$ ipython --no-banner

In [1]: import numpy as np

In [2]: np.set_printoptions(precision=3, suppress=True, linewidth=120, sign=" ")

In [3]: E = np.load("block0.npy")

In [4]: print(E)
[[ 0  2 -2]
 [-2  0 -3]
 [ 2  3  0]]

In [5]: Uu, sigma, VT = np.linalg.svd(E)

In [6]: print(sigma.round(3) + 0)
[ 4.123  4.123  0.   ]

In [7]: print(np.argmax(sigma[:-1] / (sigma[1:] + 1e-6)) + 1)
2

In [8]: out = Uu[:, :2] @ np.diag(sigma[:2]) @ VT[:2]

In [9]: print(round(float(np.linalg.norm(E - out, 2)), 3), np.round(sigma[2], 3))
0.0 0.0

In [10]: X = np.load("out7.npy")

In [11]: print(X)
[[-2.  0. -3. -3.]
 [ 0. -2.  0.  0.]
 [-3.  0. -2. -3.]
 [-3.  0. -3. -2.]]

In [12]: vec = np.array([-3, 7, -6, 7])

In [13]: h1 = np.maximum(X @ vec, 0)

In [14]: print(X.T @ h1)
[-45.   0. -48. -35.]

In [15]: print(h1)
[  3.   0.   0.  13.]

In [16]: print(np.maximum(X @ (3 * vec), 0))
[  9.   0.   0.  39.]

In [17]: print(np.tanh(X @ vec))
[ 0.995 -1.     0.     1.   ]

In [18]: print(np.maximum(X @ vec, 0) - np.maximum(-X @ vec, 0))
[  3. -14.   0.  13.]

In [19]: print(X * (h1 > 1e-9)[:, None])
[[-2.  0. -3. -3.]
 [ 0. -0.  0.  0.]
 [-0.  0. -0. -0.]
 [-3.  0. -3. -2.]]

In [20]: print(np.flatnonzero(h1 > 1e-9))
[ 0  3]

In [21]: print(X.ravel(order="F"))
[-2.  0. -3. -3.  0. -2.  0.  0. -3.  0. -2. -3. -3.  0. -3. -2.]

In [22]: print(X.reshape(-1, 2))
[[-2.  0.]
 [-3. -3.]
 [ 0. -2.]
 [ 0.  0.]
 [-3.  0.]
 [-2. -3.]
 [-3.  0.]
 [-3. -2.]]

In [23]: print(X.reshape(2, -1))
[[-2.  0. -3. -3.  0. -2.  0.  0.]
 [-3.  0. -2. -3. -3.  0. -3. -2.]]

In [24]: t3 = X.reshape(4, 2, -1)

In [25]: print(np.swapaxes(t3, 1, 2)[3])
[[-3. -3.]
 [ 0. -2.]]

In [26]: print(np.einsum("ihd,jhd->hij", t3, t3).shape)
(2, 4, 4)

In [27]: print(np.einsum("ihd,ihd->ih", t3, t3))
[[  4.  18.]
 [  4.   0.]
 [  9.  13.]
 [  9.  13.]]

In [28]: print(t3[:, 0])
[[-2.  0.]
 [ 0. -2.]
 [-3.  0.]
 [-3.  0.]]

In [29]: print(t3.transpose(1, 0, 2))
[[[-2.  0.]
  [ 0. -2.]
  [-3.  0.]
  [-3.  0.]]

 [[-3. -3.]
  [ 0.  0.]
  [-2. -3.]
  [-3. -2.]]]

In [30]: m1 = np.loadtxt("layer14.csv", delimiter=",")

In [31]: print(m1)
[[-1.  0.  1.  2.]
 [ 3.  4.  5.  6.]
 [ 7.  8.  9. 10.]]

In [32]: r = np.linalg.matrix_rank(m1)

In [33]: print(r)
2

In [34]: N = np.linalg.svd(m1)[2][r:].T

In [35]: print(N @ N.T)
[[ 0.3 -0.4 -0.1  0.2]
 [-0.4  0.7 -0.2 -0.1]
 [-0.1 -0.2  0.7 -0.4]
 [ 0.2 -0.1 -0.4  0.3]]

In [36]: print(np.allclose(m1 @ N, 0))
True

In [37]: print(np.round(m1 @ N, 3) + 0)
[[ 0.  0.]
 [ 0.  0.]
 [ 0.  0.]]

In [38]: print([int(np.linalg.matrix_rank(m1[:i])) for i in range(1, len(m1) + 1)])
[1, 2, 2]

In [39]: print(np.linalg.lstsq(m1[:-1].T, m1[-1])[2])
2

In [40]: print(np.abs(np.diag(np.linalg.qr(m1)[1])) > 1e-9)
[ True  True False]

In [41]: print(np.unique(m1.round(6), axis=0).shape)
(3, 4)

In [42]: print(round(np.trace(np.linalg.pinv(m1) @ m1), 3))
2.0

In [43]: K = np.loadtxt("run11.csv", delimiter=",")

In [44]: print(K)
[[ 2.  2.  2.  2.]
 [ 2.  2.  2.  2.]
 [ 2.  3.  1.  2.]
 [ 1.  0.  0.  2.]]

In [45]: r = np.linalg.matrix_rank(K)

In [46]: print(r)
3

In [47]: N = np.linalg.svd(K)[2][r:].T

In [48]: print(np.allclose(K @ N, 0))
True

In [49]: print([int(np.linalg.matrix_rank(K[:, :j + 1])) for j in range(4)])
[1, 2, 3, 3]

In [50]: print(np.linalg.matrix_rank(K.T @ K), np.linalg.matrix_rank(K @ K.T))
3 3

In [51]: rng = np.random.default_rng(12)

In [52]: J = np.eye(4, dtype=int)[rng.permutation(4)] * np.array([3, 3, 4, 9])

In [53]: print(J)
[[ 0  3  0  0]
 [ 0  0  4  0]
 [ 0  0  0  9]
 [ 3  0  0  0]]

In [54]: C2 = J.T @ J

In [55]: print((J @ J.T).shape)
(4, 4)

In [56]: print(np.linalg.eigvalsh(C2)[::-1])
[ 81.  16.   9.   9.]

In [57]: print(np.allclose(C2, C2.T))
True

In [58]: print(np.linalg.matrix_rank(C2))
4

In [59]: vec = np.array([3, 0, 2, 3])

In [60]: h1 = np.maximum(J @ vec, 0)

In [61]: print(J.T @ h1)
[  27    0   32  243]

In [62]: print(np.tanh(J @ vec))
[ 0.  1.  1.  1.]

In [63]: print(np.round(np.linalg.eigvals(J).sum().real, 3))
0.0

In [64]: print(round(np.linalg.det(2 * J), 3), round(np.linalg.det(J), 3))
-5184.0 -324.0

In [65]: print(np.einsum("ii->", J))
0

In [66]: print(np.linalg.svd(J, compute_uv=False))
[ 9.  4.  3.  3.]

In [67]: print(np.linalg.pinv(J))
[[ 0.     0.     0.     0.333]
 [ 0.333  0.     0.     0.   ]
 [ 0.     0.25   0.     0.   ]
 [ 0.     0.     0.111  0.   ]]

In [68]: arr = np.array([[1.1, 3.0, 0.0, 1.0],
    ...:     [1.0, 3.1, 1.0, 3.0],
    ...:     [1.0, 1.0, 0.1, 3.0],
    ...:     [1.0, 3.0, 0.0, 1.1]])

In [69]: O, r_ = np.linalg.qr(arr)

In [70]: print(np.round(np.trace(O @ O.T), 3))
4.0

In [71]: print(round(float(abs(r_[0, 0])), 3), round(np.linalg.norm(arr[:, 0]), 3))
2.052 2.052

In [72]: print(O.shape, r_.shape)
(4, 4) (4, 4)

In [73]: print(np.round(O @ r_, 3) + 0)
[[ 1.1  3.   0.   1. ]
 [ 1.   3.1  1.   3. ]
 [ 1.   1.   0.1  3. ]
 [ 1.   3.   0.   1.1]]

In [74]: print(np.abs(np.diag(r_)))
[ 2.052  1.708  0.802  0.333]

In [75]: print([round(float(x), 3) for x in np.linalg.svd(arr, compute_uv=False)[:3]])
[6.928, 2.327, 0.792]

In [76]: print(round(np.log10(np.linalg.cond(arr))))
2

In [77]: print(np.round(np.linalg.norm(arr, 2) / np.linalg.norm(arr), 3))
0.942

In [78]: print(np.linalg.cond(arr) > 100)
False

In [79]: out = np.array([[0, 2, -1], [1, 1, 1], [-2, 1, 0]])

In [80]: mat = out + out.T

In [81]: print(mat)
[[ 0  3 -3]
 [ 3  2  2]
 [-3  2  0]]

In [82]: O, V = np.linalg.qr(mat[:, :2])[0], np.linalg.qr(mat[:, 2:])[0]

In [83]: sigma = np.linalg.svd(O.T @ V, compute_uv=False)

In [84]: print(sigma)
[ 0.517]

In [85]: M = np.tanh(np.array([[1.4, 1.2],
    ...:     [-0.2, 0.3],
    ...:     [-0.5, 0.2],
    ...:     [0.2, -0.2],
    ...:     [-3.1, 0.4],
    ...:     [-0.7, 1.1],
    ...:     [0.0, -1.1],
    ...:     [1.1, -0.3],
    ...:     [-1.4, -0.3],
    ...:     [1.5, -0.1],
    ...:     [0.7, -1.2]]) @ np.array([[0.2, 0.1, -1.1], [0.5, -1.9, -1.0]]))

In [86]: print(M)
[[ 0.706 -0.973 -0.992]
 [ 0.11  -0.53  -0.08 ]
 [ 0.    -0.405  0.336]
 [-0.06   0.38  -0.02 ]
 [-0.397 -0.789  0.995]
 [ 0.388 -0.974 -0.319]
 [-0.501  0.97   0.8  ]
 [ 0.07   0.592 -0.721]
 [-0.405  0.405  0.951]
 [ 0.245  0.327 -0.914]
 [-0.43   0.982  0.405]]

In [87]: P = M @ np.linalg.solve(M.T @ M, M.T)

In [88]: print(np.round(np.linalg.eigvalsh(P), 3) + 0)
[ 0.  0.  0.  0.  0.  0.  0.  0.  1.  1.  1.]

In [89]: print(round(np.trace(P), 3))
3.0

In [90]: print(np.allclose(P @ P, P))
True

In [91]: print(np.diag(P))
[ 0.38   0.081  0.103  0.033  0.813  0.191  0.28   0.356  0.286  0.273  0.204]

In [92]: print(P @ M[:, 1])
[-0.973 -0.53  -0.405  0.38  -0.789 -0.974  0.97   0.592  0.405  0.327  0.982]

In [93]: print(np.linalg.matrix_rank(np.eye(11) - P))
8

In [94]: d = np.linalg.norm(M[:, None] - M[None], axis=-1)

In [95]: print(d[:5, :5])
[[ 0.     1.176  1.608  1.833  2.28 ]
 [ 1.176  0.     0.448  0.927  1.216]
 [ 1.608  0.448  0.     0.864  0.86 ]
 [ 1.833  0.927  0.864  0.     1.585]
 [ 2.28   1.216  0.86   1.585  0.   ]]

In [96]: print(np.linalg.norm(M - M.mean(axis=0), axis=1))
[ 1.595  0.558  0.501  0.388  1.293  1.116  1.322  0.97   1.067  1.045  1.124]

In [97]: print(np.linalg.norm(M, axis=1))
[ 1.558  0.547  0.527  0.385  1.331  1.096  1.353  0.935  1.11   1.001  1.146]

In [98]: print(d[4].round(6).argsort(kind="stable")[:4])
[ 4  2  8  1]

In [99]: print(np.flatnonzero(d[4] < d.mean() / 2))
[ 4]

In [100]: print(d[4])
[ 2.28   1.216  0.86   1.585  0.     1.542  1.773  2.252  1.196  2.303  1.867]

In [101]: print(np.linalg.matrix_rank(d ** 2))
5

In [102]: print(np.unravel_index(d.round(6).argmax(), d.shape))
(np.int64(0), np.int64(6))
